$ python -q
>>> import numpy as np
>>> np.set_printoptions(suppress=True, linewidth=120)
>>> M = np.load("case2.npy")
>>> M
array([[ 5.62,  2.08, -0.12],
       [ 1.35,  2.36,  5.43],
       [ 2.33,  2.91,  3.83],
       [ 4.19,  2.57,  5.17],
       [ 4.39,  2.89,  4.07],
       [ 1.52,  1.55,  3.36],
       [ 0.62,  3.58,  5.11],
       [ 6.07,  0.98,  0.07],
       [ 2.75,  2.99,  4.81],
       [ 6.19,  1.83,  0.42],
       [ 2.91,  3.77,  4.1 ],
       [ 4.5 ,  0.98, -0.3 ],
       [ 4.73,  2.73,  0.73],
       [ 5.8 ,  1.33,  1.55],
       [ 5.11,  3.52,  1.29],
       [ 6.74,  1.16,  1.19],
       [ 2.56,  3.17,  4.34],
       [ 3.16,  3.87,  4.18],
       [ 6.6 ,  2.28,  1.81],
       [ 5.7 ,  4.18,  3.17],
       [ 1.33,  1.71,  4.67],
       [ 5.2 ,  1.91,  0.15]])
>>> x = np.array([1, -2, 0])
>>> rhs = M @ x
>>> np.round(np.linalg.lstsq(M, rhs)[0], 2) + 0
array([ 1., -2.,  0.])
>>> rng = np.random.default_rng(76376)
>>> rhs = rhs + 0.1 * rng.normal(size=22)
>>> print(rhs.round(2))
[ 1.47 -3.38 -3.45 -0.92 -1.45 -1.55 -6.47  4.12 -3.24  2.64 -4.58  2.53 -0.74  3.25 -2.28  4.48 -3.7  -4.46  1.98
 -2.69 -2.03  1.5 ]
>>> coef, *_ = np.linalg.lstsq(M, rhs)
>>> print(coef.round(2))
[ 1.01 -2.04  0.02]
>>> U, s, Vt = np.linalg.svd(M, full_matrices=False)
>>> print(np.round(U.T @ M @ Vt.T, 2) + 0)
[[26.06  0.    0.  ]
 [ 0.   12.07  0.  ]
 [ 0.    0.    3.28]]
>>> np.round(np.abs(Vt[0]), 2)
array([0.75, 0.45, 0.48])
>>> print(np.round(Vt @ Vt.T, 2) + 0)
[[1. 0. 0.]
 [0. 1. 0.]
 [0. 0. 1.]]
>>> np.round(s / s[0], 2)
array([1.  , 0.46, 0.13])
>>> np.round(U.T @ U, 2) + 0
array([[1., 0., 0.],
       [0., 1., 0.],
       [0., 0., 1.]])
>>> s.round(2)
array([26.06, 12.07,  3.28])
>>> np.allclose(U * s @ Vt, M)
True
>>> J = np.load("out8.npy")
>>> print(J)
[[-3.61  1.33  0.57]
 [-0.57  0.21  0.09]
 [-0.57  0.21  0.09]
 [ 0.38 -0.14 -0.06]]
>>> t3 = np.stack([J, -1 * J, J[::-1]])
>>> np.linalg.matrix_rank(t3.reshape(3, -1))
np.int64(2)
>>> print((t3 @ J.T).shape)
(3, 4, 4)
>>> Xs = M - M.mean(axis=0)
>>> evecs = np.linalg.svd(Xs)[2][:2]
>>> M2 = Xs - Xs @ evecs.T @ evecs
>>> np.round(np.diag(evecs.T @ evecs), 2)
array([0.89, 0.38, 0.73])
>>> np.linalg.norm(M2, axis=1).round(6).argmax()
np.int64(3)
>>> dist = np.linalg.norm(M[:, None] - M[None], axis=-1)
>>> dist[9].round(6).argsort(kind="stable")[:4]
array([ 9,  0,  7, 21])
>>> print(np.unravel_index(dist.round(6).argmax(), dist.shape))
(np.int64(6), np.int64(7))
>>> dist.shape
(22, 22)
>>> print(dist[:5, :5].round(2))
[[0.   7.01 5.21 5.5  4.44]
 [7.01 0.   1.96 2.86 3.37]
 [5.21 1.96 0.   2.32 2.07]
 [5.5  2.86 2.32 0.   1.16]
 [4.44 3.37 2.07 1.16 0.  ]]
>>> rk = np.linalg.matrix_rank(J)
>>> rk
np.int64(1)
>>> N = np.linalg.svd(J)[2][rk:].T
>>> np.round(N @ N.T, 2)
array([[ 0.14,  0.32,  0.14],
       [ 0.32,  0.88, -0.05],
       [ 0.14, -0.05,  0.98]])
>>> [int(np.linalg.matrix_rank(J[:i])) for i in range(1, len(J) + 1)]
[1, 1, 1, 1]
>>> print([int(np.linalg.matrix_rank(np.delete(J, i, axis=0))) for i in range(4)])
[1, 1, 1, 1]
>>> np.round(J @ N, 2) + 0
array([[0., 0.],
       [0., 0.],
       [0., 0.],
       [0., 0.]])
>>> M2 = M + rng.integers(-2, 3, (22, 2)) @ rng.integers(-2, 3, (2, 3))
>>> M2.round(2)
array([[ 7.62,  0.08, -0.12],
       [ 3.35,  0.36,  5.43],
       [ 0.33,  5.91,  4.83],
       [ 3.19,  1.57,  3.17],
       [ 2.39,  4.89,  4.07],
       [-0.48,  3.55,  3.36],
       [ 0.62,  3.58,  5.11],
       [ 5.07,  0.98, -0.93],
       [ 0.75,  3.99,  3.81],
       [ 7.19, -1.17, -1.58],
       [ 4.91,  3.77,  6.1 ],
       [ 2.5 ,  3.98,  0.7 ],
       [ 4.73,  0.73, -1.27],
       [ 4.8 ,  4.33,  3.55],
       [ 3.11,  4.52,  0.29],
       [ 4.74,  1.16, -0.81],
       [ 0.56,  3.17,  2.34],
       [ 2.16,  6.87,  6.18],
       [ 6.6 ,  3.28,  2.81],
       [ 3.7 ,  6.18,  3.17],
       [ 3.33,  0.71,  5.67],
       [ 5.2 ,  1.91,  0.15]])
>>> np.linalg.matrix_rank(M2 - M, tol=1e-8)
np.int64(2)
>>> np.round(np.linalg.svd(M2 - M, compute_uv=False), 2) + 0
array([10.74,  7.39,  0.  ])
>>> mat = np.loadtxt("test18.csv", delimiter=",")
>>> print(mat)
[[ 0.  0.  6.]
 [ 0.  0. -9.]
 [ 0.  0.  0.]]
>>> # triangular, det is the product of the diagonal
>>> rk = np.linalg.matrix_rank(mat)
>>> rk
np.int64(1)
>>> N = np.linalg.svd(mat)[2][rk:].T
>>> N.shape
(3, 2)
>>> print(N @ N.T)
[[1. 0. 0.]
 [0. 1. 0.]
 [0. 0. 0.]]
>>> print(mat[:, 2] @ mat[:, 1])
0.0
>>> np.round(np.linalg.svd(mat, compute_uv=False), 2)
array([10.82,  0.  ,  0.  ])
>>> data = np.load("layer16.npy")
>>> data
array([[40.95, 40.53, 18.87],
       [41.69, 41.46, 21.34],
       [39.42, 39.44, 18.86],
       [40.83, 40.73, 19.3 ],
       [41.84, 39.48, 18.59],
       [41.65, 39.22, 18.61],
       [40.13, 40.03, 18.2 ],
       [40.62, 40.73, 21.04],
       [39.8 , 38.34, 20.89],
       [39.92, 39.51, 21.55],
       [40.8 , 40.88, 20.72],
       [38.71, 36.99, 21.32]])
>>> W2 = data[[3, 4]].astype(float)
>>> for _ in range(3):
...     z = np.linalg.norm(data[:, None] - W2, axis=-1).argmin(axis=1)
...     W2 = np.array([data[z == j].mean(axis=0) for j in range(2)])
... 
>>> print(z)
[1 0 1 1 1 1 1 0 0 0 0 0]
>>> np.abs(W2[1] - W2[0]).argmax()
np.int64(2)
>>> E = np.loadtxt("m.csv", delimiter=",")
>>> E.round(2)
array([[0.8 , 0.  , 0.2 ],
       [0.67, 0.33, 0.  ],
       [0.33, 0.22, 0.44]])
>>> print(E.sum(axis=1))
[1. 1. 1.]
>>> E[3]
Traceback (most recent call last):
  File "<python-input-65>", line 1, in <module>
    E[3]
    ~^^^
IndexError: index 3 is out of bounds for axis 0 with size 3
>>> f = np.array([-2, 3, -2])
>>> M2 = E + np.outer(f, np.eye(3)[0])
>>> print(round(np.linalg.det(M2) / np.linalg.det(E), 2), round(1 + np.linalg.solve(E, f)[0], 2))
0.76 0.76
>>> np.linalg.matrix_rank(M2 - E)
np.int64(1)
>>> print(np.linalg.matrix_rank(np.linalg.inv(M2) - np.linalg.inv(E), tol=1e-8))
1
>>> M2 = np.array([[-3, 1, 2], [-2, 1, -1], [3, 1, 1]])
>>> print(np.linalg.matrix_rank(np.vstack([M, M2.T])))
3
>>> print(np.linalg.matrix_rank(M @ M2))
3
>>> proj = np.triu(np.array([[0, 2, 3], [1, 0, 2], [3, 1, 1]]), 1) + np.eye(3)
>>> M2 = proj @ E @ np.linalg.inv(proj)
>>> np.round(np.trace(M2), 2), round(np.trace(E), 2)
(np.float64(1.58), np.float64(1.58))
>>> print(M2.round(2))
[[ 3.13 -4.93  2.  ]
 [ 1.33 -1.89  0.67]
 [ 0.33 -0.44  0.33]]
>>> np.round(np.poly(M2), 2)
array([ 1.  , -1.58,  0.7 , -0.13])
>>> np.round(proj @ E - E @ proj, 2)
array([[ 2.33, -0.27, -1.07],
       [ 0.67, -0.89, -1.78],
       [ 0.  , -0.67, -1.44]])
>>> A = np.load("a.npy")
>>> A
array([[2., 1., 0., 0.],
       [0., 2., 1., 0.],
       [0., 0., 2., 1.],
       [0., 0., 0., 2.]])
>>> # triangular, det is the product of the diagonal
>>> Q, r_ = np.linalg.qr(A)
>>> print(Q.T @ Q)
[[1. 0. 0. 0.]
 [0. 1. 0. 0.]
 [0. 0. 1. 0.]
 [0. 0. 0. 1.]]
>>> np.abs(np.diag(r_))
array([2., 2., 2., 2.])
>>> Q @ r_
array([[2., 1., 0., 0.],
       [0., 2., 1., 0.],
       [0., 0., 2., 1.],
       [0., 0., 0., 2.]])
>>> M2 = A + rng.integers(-2, 3, (4, 3)) @ rng.integers(-2, 3, (3, 4))
>>> M2
array([[10., -5., -2., -4.],
       [ 0.,  0.,  3.,  0.],
       [-2.,  6.,  4.,  5.],
       [-7.,  5.,  3.,  6.]])
>>> print(np.abs(M2 - A).sum(axis=1))
[20.  4. 14. 19.]
>>> np.linalg.matrix_rank(M2 - A, tol=1e-8)
np.int64(3)
>>> z = rng.permutation(4)
>>> z
array([0, 2, 1, 3])
>>> M2 = A[z][:, z]
>>> np.diag(M2)
array([2., 2., 2., 2.])
>>> np.round(np.sort(np.abs(np.linalg.eigvals(M2))), 2)
array([2., 2., 2., 2.])
>>> np.allclose(M2, A)
False
>>> f = np.array([0, 1, 3, 1])
>>> M2 = A + np.outer(f, np.eye(4)[1])
>>> M2
array([[2., 1., 0., 0.],
       [0., 3., 1., 0.],
       [0., 3., 2., 1.],
       [0., 1., 0., 2.]])
>>> np.linalg.matrix_rank(np.linalg.inv(M2) - np.linalg.inv(A), tol=1e-8)
np.int64(1)
